>>> import numpy as np
>>> import numpy.linalg as la
>>> np.set_printoptions(precision=1, suppress=True, linewidth=120, sign=" ")
>>> m1 = np.array([[1.2, -0.1, -0.9, 0.7, -1.4, -0.8],
...     [1.0, 0.6, -0.8, 0.2, -0.7, -0.5],
...     [0.1, -1.0, -1.2, 0.7, 0.1, -0.3],
...     [0.6, 1.0, 0.1, -0.2, 0.3, -0.2],
...     [0.0, 0.2, 1.9, 1.0, 2.6, -0.2],
...     [-0.2, -0.6, -1.1, 0.3, -0.2, -0.5],
...     [0.6, -0.2, -0.1, 1.7, 0.5, -1.3],
...     [0.6, -1.8, 0.8, -0.8, 0.3, -0.8]])
>>> rng = np.random.default_rng(47)
>>> m1[2] = m1[5] + 0.1 * rng.normal(size=6)
>>> print(m1)
[[ 1.2 -0.1 -0.9  0.7 -1.4 -0.8]
 [ 1.   0.6 -0.8  0.2 -0.7 -0.5]
 [-0.3 -0.6 -1.3  0.1 -0.3 -0.6]
 [ 0.6  1.   0.1 -0.2  0.3 -0.2]
 [ 0.   0.2  1.9  1.   2.6 -0.2]
 [-0.2 -0.6 -1.1  0.3 -0.2 -0.5]
 [ 0.6 -0.2 -0.1  1.7  0.5 -1.3]
 [ 0.6 -1.8  0.8 -0.8  0.3 -0.8]]
>>> G = m1.T @ m1
>>> np.round(la.svd(m1, compute_uv=False) ** 2, 1) + 0
array([ 17.3,   8.9,   6.2,   3.2,   0.8,   0. ])
>>> G
array([[ 3.6,  0.2, -0.8,  1.4, -1.6, -2.6],
       [ 0.2,  5.4,  0.1,  0.9,  0.2,  1.9],
       [-0.8,  0.1,  8.6, -0.2,  7.6,  1.5],
       [ 1.4,  0.9, -0.2,  5.2,  1.9, -2.6],
       [-1.6,  0.2,  7.6,  1.9,  9.8,  0.3],
       [-2.6,  1.9,  1.5, -2.6,  0.3,  3.9]])
>>> np.diag(G)
array([ 3.6,  5.4,  8.6,  5.2,  9.8,  3.9])
>>> B = m1 / np.sqrt((m1 ** 2).mean(axis=1, keepdims=True))
>>> la.matrix_rank(m1 - m1.mean(axis=1, keepdims=True))
np.int64(5)
>>> B[1]
array([ 1.5,  0.9, -1.2,  0.3, -1. , -0.7])
>>> la.matrix_rank(B) == la.matrix_rank(m1)
np.True_
>>> print(np.round(m1 - m1.mean(axis=1, keepdims=True), 1) + 0)
[[ 1.4  0.1 -0.7  0.9 -1.2 -0.6]
 [ 1.   0.6 -0.8  0.2 -0.7 -0.5]
 [ 0.2 -0.1 -0.8  0.6  0.2 -0.1]
 [ 0.3  0.7 -0.2 -0.5  0.  -0.5]
 [-0.9 -0.7  1.   0.1  1.7 -1.1]
 [ 0.2 -0.2 -0.7  0.7  0.2 -0.1]
 [ 0.4 -0.4 -0.3  1.5  0.3 -1.5]
 [ 0.9 -1.5  1.1 -0.5  0.6 -0.5]]
>>> la.norm(B, axis=1)
array([ 2.4,  2.4,  2.4,  2.4,  2.4,  2.4,  2.4,  2.4])
>>> hat = m1 @ la.solve(m1.T @ m1, m1.T)
>>> hat @ m1[:, 1]
array([-0.1,  0.6, -0.6,  1. ,  0.2, -0.6, -0.2, -1.8])
>>> np.diag(hat)
array([ 0.7,  0.6,  0.5,  0.8,  0.9,  0.5,  0.9,  1. ])
>>> round(np.trace(hat), 1)
np.float64(6.0)
>>> print(np.allclose(hat @ hat, hat))
True
>>> hat.round(1) + 0
array([[ 0.7,  0.3, -0.2, -0.2, -0.1,  0. ,  0.2,  0. ],
       [ 0.3,  0.6,  0. ,  0.3,  0.1,  0.2, -0.1,  0. ],
       [-0.2,  0. ,  0.5,  0.1, -0.1,  0.4,  0.1,  0. ],
       [-0.2,  0.3,  0.1,  0.8,  0. , -0.2,  0.1,  0. ],
       [-0.1,  0.1, -0.1,  0. ,  0.9,  0.1,  0.1,  0. ],
       [ 0. ,  0.2,  0.4, -0.2,  0.1,  0.5, -0.1,  0. ],
       [ 0.2, -0.1,  0.1,  0.1,  0.1, -0.1,  0.9,  0. ],
       [ 0. ,  0. ,  0. ,  0. ,  0. ,  0. ,  0. ,  1. ]])
>>> z = rng.integers(0, 3, 10)
>>> M = np.triu((z[:, None] == z) & (rng.random((10, 10)) < 0.8), 1).astype(int)
>>> M += M.T
>>> M
array([[ 0,  0,  0,  1,  0,  0,  0,  0,  0,  1],
       [ 0,  0,  0,  0,  0,  0,  0,  1,  1,  0],
       [ 0,  0,  0,  0,  0,  1,  1,  0,  0,  0],
       [ 1,  0,  0,  0,  0,  0,  0,  0,  0,  0],
       [ 0,  0,  0,  0,  0,  0,  0,  1,  1,  0],
       [ 0,  0,  1,  0,  0,  0,  0,  0,  0,  0],
       [ 0,  0,  1,  0,  0,  0,  0,  0,  0,  0],
       [ 0,  1,  0,  0,  1,  0,  0,  0,  1,  0],
       [ 0,  1,  0,  0,  1,  0,  0,  1,  0,  0],
       [ 1,  0,  0,  0,  0,  0,  0,  0,  0,  0]])
>>> w, vecs = la.eigh(M)
>>> x = np.array([-6, 3, -2, -7, 7, 2, 3, 4, 0, 3])
>>> np.round(vecs * np.maximum(w, 0) @ vecs.T, 1) + 0
array([[ 0.7,  0. ,  0. ,  0.5,  0. ,  0. ,  0. ,  0. ,  0. ,  0.5],
       [ 0. ,  0.5,  0. ,  0. ,  0.5,  0. ,  0. ,  0.6,  0.6,  0. ],
       [ 0. ,  0. ,  0.7,  0. ,  0. ,  0.5,  0.5,  0. ,  0. ,  0. ],
       [ 0.5,  0. ,  0. ,  0.4,  0. ,  0. ,  0. ,  0. ,  0. ,  0.4],
       [ 0. ,  0.5,  0. ,  0. ,  0.5,  0. ,  0. ,  0.6,  0.6,  0. ],
       [ 0. ,  0. ,  0.5,  0. ,  0. ,  0.4,  0.4,  0. ,  0. ,  0. ],
       [ 0. ,  0. ,  0.5,  0. ,  0. ,  0.4,  0.4,  0. ,  0. ,  0. ],
       [ 0. ,  0.6,  0. ,  0. ,  0.6,  0. ,  0. ,  0.8,  0.8,  0. ],
       [ 0. ,  0.6,  0. ,  0. ,  0.6,  0. ,  0. ,  0.8,  0.8,  0. ],
       [ 0.5,  0. ,  0. ,  0.4,  0. ,  0. ,  0. ,  0. ,  0. ,  0.4]])
>>> np.flatnonzero(la.matrix_power((M != 0) + (M.T != 0) + np.eye(10), 10)[4])
array([ 1,  4,  7,  8])
>>> print(np.round(np.sort(la.eigvals(M).real), 1) + 0)
[-1.6 -1.4 -1.4 -1.   0.   0.   0.   1.4  1.4  2.6]
>>> print((M != 0).astype(int))
[[ 0  0  0  1  0  0  0  0  0  1]
 [ 0  0  0  0  0  0  0  1  1  0]
 [ 0  0  0  0  0  1  1  0  0  0]
 [ 1  0  0  0  0  0  0  0  0  0]
 [ 0  0  0  0  0  0  0  1  1  0]
 [ 0  0  1  0  0  0  0  0  0  0]
 [ 0  0  1  0  0  0  0  0  0  0]
 [ 0  1  0  0  1  0  0  0  1  0]
 [ 0  1  0  0  1  0  0  1  0  0]
 [ 1  0  0  0  0  0  0  0  0  0]]
>>> M @ M
array([[ 2,  0,  0,  0,  0,  0,  0,  0,  0,  0],
       [ 0,  2,  0,  0,  2,  0,  0,  1,  1,  0],
       [ 0,  0,  2,  0,  0,  0,  0,  0,  0,  0],
       [ 0,  0,  0,  1,  0,  0,  0,  0,  0,  1],
       [ 0,  2,  0,  0,  2,  0,  0,  1,  1,  0],
       [ 0,  0,  0,  0,  0,  1,  1,  0,  0,  0],
       [ 0,  0,  0,  0,  0,  1,  1,  0,  0,  0],
       [ 0,  1,  0,  0,  1,  0,  0,  3,  2,  0],
       [ 0,  1,  0,  0,  1,  0,  0,  2,  3,  0],
       [ 0,  0,  0,  1,  0,  0,  0,  0,  0,  1]])
>>> np.round(la.det(M), 1)
np.float64(0.0)
>>> rk = la.matrix_rank(M)
>>> rk
np.int64(7)
>>> null = la.svd(M)[2][rk:].T
>>> [int(la.matrix_rank(np.delete(M, i, axis=0))) for i in range(10)]
[6, 7, 6, 7, 7, 7, 7, 6, 6, 7]
>>> [int(la.matrix_rank(M[:, :j + 1])) for j in range(10)]
[1, 2, 3, 4, 4, 5, 5, 6, 7, 7]
>>> np.allclose(M @ null, 0)
True
>>> null.shape
(10, 3)
>>> [int(la.matrix_rank(M[:i])) for i in range(1, len(M) + 1)]
[1, 2, 3, 4, 4, 5, 5, 6, 7, 7]
>>> A = (rng.random((7, 7)) < 0.3) + np.eye(7)
>>> A /= A.sum(axis=1, keepdims=True)
>>> A
array([[ 0.5,  0. ,  0. ,  0. ,  0. ,  0.5,  0. ],
       [ 0.3,  0.3,  0. ,  0.3,  0. ,  0. ,  0. ],
       [ 0. ,  0. ,  0.3,  0. ,  0. ,  0.3,  0.3],
       [ 0.5,  0. ,  0. ,  0.5,  0. ,  0. ,  0. ],
       [ 0. ,  0. ,  0. ,  0. ,  1. ,  0. ,  0. ],
       [ 0. ,  0.3,  0. ,  0. ,  0. ,  0.3,  0.3],
       [ 0. ,  0. ,  0. ,  0. ,  0. ,  0. ,  1. ]])
>>> B = np.c_[m1[:, :5] @ np.array([[-3, 2, 3, 1, 0],
...     [-1, 1, -3, 2, -2],
...     [1, -3, 1, 3, -1],
...     [2, 0, 3, -1, -2],
...     [-2, 1, -1, 2, 1]]), np.array([3, 1, 2, 0, 3, 2, 1, 3])]
>>> B
array([[-0.2,  3.6,  6.5, -5.2, -1.7,  3. ],
       [-2.6,  4.3,  1.7, -1.8, -1.5,  1. ],
       [ 1. ,  2.4,  0.3, -6.1,  1.9,  2. ],
       [-3.7,  2.2, -2. ,  3.7, -1.4,  0. ],
       [-1.5, -2.9,  1.7, 10.3, -1.7,  3. ],
       [ 1.1,  2.1,  1.2, -5.4,  1.5,  2. ],
       [ 0.7,  1.8,  6.9, -0.8, -2.4,  1. ],
       [-1.4, -2.7,  5.3,  0.8,  4.7,  3. ]])
>>> np.round(la.norm(B - m1 @ la.lstsq(m1, B)[0], axis=0), 1) + 0
array([ 0. ,  0. ,  0. ,  0. ,  0. ,  1.8])
>>> np.round(la.lstsq(m1, B[:, 0])[0], 1) + 0
array([-3., -1.,  1.,  2., -2.,  0.])
>>> la.norm(la.qr(m1)[0].T @ B, axis=0) ** 2 / ((B ** 2).sum(axis=0) + 1e-12)
array([ 1. ,  1. ,  1. ,  1. ,  1. ,  0.9])
>>> Q, vecs = la.qr(B[:, :5])[0], la.qr(B[:, 5:])[0]
>>> sv = la.svd(Q.T @ vecs, compute_uv=False)
>>> np.degrees(np.arccos(sv.clip(0, 1)))
array([ 26.1])
>>> (sv > 0.9).sum()
np.int64(0)
>>> M @ M
array([[ 2,  0,  0,  0,  0,  0,  0,  0,  0,  0],
       [ 0,  2,  0,  0,  2,  0,  0,  1,  1,  0],
       [ 0,  0,  2,  0,  0,  0,  0,  0,  0,  0],
       [ 0,  0,  0,  1,  0,  0,  0,  0,  0,  1],
       [ 0,  2,  0,  0,  2,  0,  0,  1,  1,  0],
       [ 0,  0,  0,  0,  0,  1,  1,  0,  0,  0],
       [ 0,  0,  0,  0,  0,  1,  1,  0,  0,  0],
       [ 0,  1,  0,  0,  1,  0,  0,  3,  2,  0],
       [ 0,  1,  0,  0,  1,  0,  0,  2,  3,  0],
       [ 0,  0,  0,  1,  0,  0,  0,  0,  0,  1]])
>>> np.allclose(M @ M.T, M.T @ M)
True
>>> round(float(la.det(M)), 1)
0.0
>>> la.matrix_power(M, 2)
array([[ 2,  0,  0,  0,  0,  0,  0,  0,  0,  0],
       [ 0,  2,  0,  0,  2,  0,  0,  1,  1,  0],
       [ 0,  0,  2,  0,  0,  0,  0,  0,  0,  0],
       [ 0,  0,  0,  1,  0,  0,  0,  0,  0,  1],
       [ 0,  2,  0,  0,  2,  0,  0,  1,  1,  0],
       [ 0,  0,  0,  0,  0,  1,  1,  0,  0,  0],
       [ 0,  0,  0,  0,  0,  1,  1,  0,  0,  0],
       [ 0,  1,  0,  0,  1,  0,  0,  3,  2,  0],
       [ 0,  1,  0,  0,  1,  0,  0,  2,  3,  0],
       [ 0,  0,  0,  1,  0,  0,  0,  0,  0,  1]])
>>> (M + M.T) / 2
array([[ 0.,  0.,  0.,  1.,  0.,  0.,  0.,  0.,  0.,  1.],
       [ 0.,  0.,  0.,  0.,  0.,  0.,  0.,  1.,  1.,  0.],
       [ 0.,  0.,  0.,  0.,  0.,  1.,  1.,  0.,  0.,  0.],
       [ 1.,  0.,  0.,  0.,  0.,  0.,  0.,  0.,  0.,  0.],
       [ 0.,  0.,  0.,  0.,  0.,  0.,  0.,  1.,  1.,  0.],
       [ 0.,  0.,  1.,  0.,  0.,  0.,  0.,  0.,  0.,  0.],
       [ 0.,  0.,  1.,  0.,  0.,  0.,  0.,  0.,  0.,  0.],
       [ 0.,  1.,  0.,  0.,  1.,  0.,  0.,  0.,  1.,  0.],
       [ 0.,  1.,  0.,  0.,  1.,  0.,  0.,  1.,  0.,  0.],
       [ 1.,  0.,  0.,  0.,  0.,  0.,  0.,  0.,  0.,  0.]])
>>> np.round(np.sort(np.abs(la.eigvals(M))), 1) + 0
array([ 0. ,  0. ,  0. ,  1. ,  1.4,  1.4,  1.4,  1.4,  1.6,  2.6])
